% python3 -q
>>> import numpy as np
>>> np.set_printoptions(precision=3, suppress=True, linewidth=160)
>>> feats = np.load("data.npy")
>>> feats
array([[ 2.913,  0.759,  7.859],
       [ 2.808,  1.251,  5.949],
       [ 4.909,  0.882,  6.42 ],
       [-3.705,  0.104,  0.955],
       [-1.913,  0.322,  1.72 ],
       [-1.737,  2.457,  2.923],
       [-1.345,  1.82 ,  3.217],
       [ 3.608,  2.57 ,  8.367],
       [ 5.062,  3.04 ,  8.051],
       [-1.857,  0.859,  1.69 ],
       [ 3.137,  1.455,  8.237],
       [ 2.457,  1.977,  8.414],
       [-3.098,  1.529,  1.817],
       [-2.588,  3.461,  3.016],
       [ 3.008, -0.282,  6.272],
       [-1.188,  2.134,  2.067],
       [-1.595,  1.488,  1.216]])
>>> Xc = (feats - feats.mean(axis=0)) / feats.std(axis=0)
>>> Xc.std(axis=0)
array([1., 1., 1.])
>>> print(np.argwhere(np.abs(Xc) > 2))
[]
>>> beta = np.linalg.lstsq(np.delete(Xc, 2, axis=1), Xc[:, 2])[0]
>>> beta
array([0.918, 0.126])
>>> np.abs(beta).argmax()
np.int64(0)
>>> proj = feats @ np.linalg.solve(feats.T @ feats, feats.T)
>>> proj @ feats[:, 1]
array([ 0.759,  1.251,  0.882,  0.104,  0.322,  2.457,  1.82 ,  2.57 ,  3.04 ,  0.859,  1.455,  1.977,  1.529,  3.461, -0.282,  2.134,  1.488])
>>> np.linalg.matrix_rank(np.eye(17) - proj)
np.int64(14)
>>> np.allclose(proj @ proj, proj)
True
>>> Xc = feats - feats.mean(axis=1)
Traceback (most recent call last):
  File "<python-input-14>", line 1, in <module>
    Xc = feats - feats.mean(axis=1)
         ~~~~~~^~~~~~~~~~~~~~~~~~~~
ValueError: operands could not be broadcast together with shapes (17,3) (17,) 
>>> Xc = feats - feats.mean(axis=0)
>>> U, sv, Vh = np.linalg.svd(Xc, full_matrices=False)
>>> Vh[0] * np.sign(Vh[0, np.abs(Vh[0]).argmax()])
array([0.72 , 0.026, 0.693])
>>> np.abs(Vh[0]).argmax()
np.int64(0)
>>> sv ** 2 / (sv ** 2).sum()
array([0.907, 0.064, 0.029])
>>> np.searchsorted(np.cumsum(sv ** 2) / (sv ** 2).sum(), 0.9) + 1
np.int64(1)
>>> np.round(Xc.mean(axis=0), 3) + 0
array([0., 0., 0.])
>>> np.abs(U[:, 0]).argmax()
np.int64(8)
>>> E = np.load("out16.npy")
>>> E
array([[-0.3, -0.4, 13. ,  0.2, -1.4],
       [ 0.2, -0.7,  2. ,  0.8, -0.4],
       [-0.8, -0.4,  6. , -1.4,  0.5]])
>>> B = np.array([[0, 1, 0], [0, 1, 5]])
>>> basis = np.kron(B, E)
>>> basis
array([[-0. , -0. ,  0. ,  0. , -0. , -0.3, -0.4, 13. ,  0.2, -1.4, -0. , -0. ,  0. ,  0. , -0. ],
       [ 0. , -0. ,  0. ,  0. , -0. ,  0.2, -0.7,  2. ,  0.8, -0.4,  0. , -0. ,  0. ,  0. , -0. ],
       [-0. , -0. ,  0. , -0. ,  0. , -0.8, -0.4,  6. , -1.4,  0.5, -0. , -0. ,  0. , -0. ,  0. ],
       [-0. , -0. ,  0. ,  0. , -0. , -0.3, -0.4, 13. ,  0.2, -1.4, -1.5, -2. , 65. ,  1. , -7. ],
       [ 0. , -0. ,  0. ,  0. , -0. ,  0.2, -0.7,  2. ,  0.8, -0.4,  1. , -3.5, 10. ,  4. , -2. ],
       [-0. , -0. ,  0. , -0. ,  0. , -0.8, -0.4,  6. , -1.4,  0.5, -4. , -2. , 30. , -7. ,  2.5]])
>>> print(np.linalg.matrix_rank(basis))
6
>>> basis.shape
(6, 15)
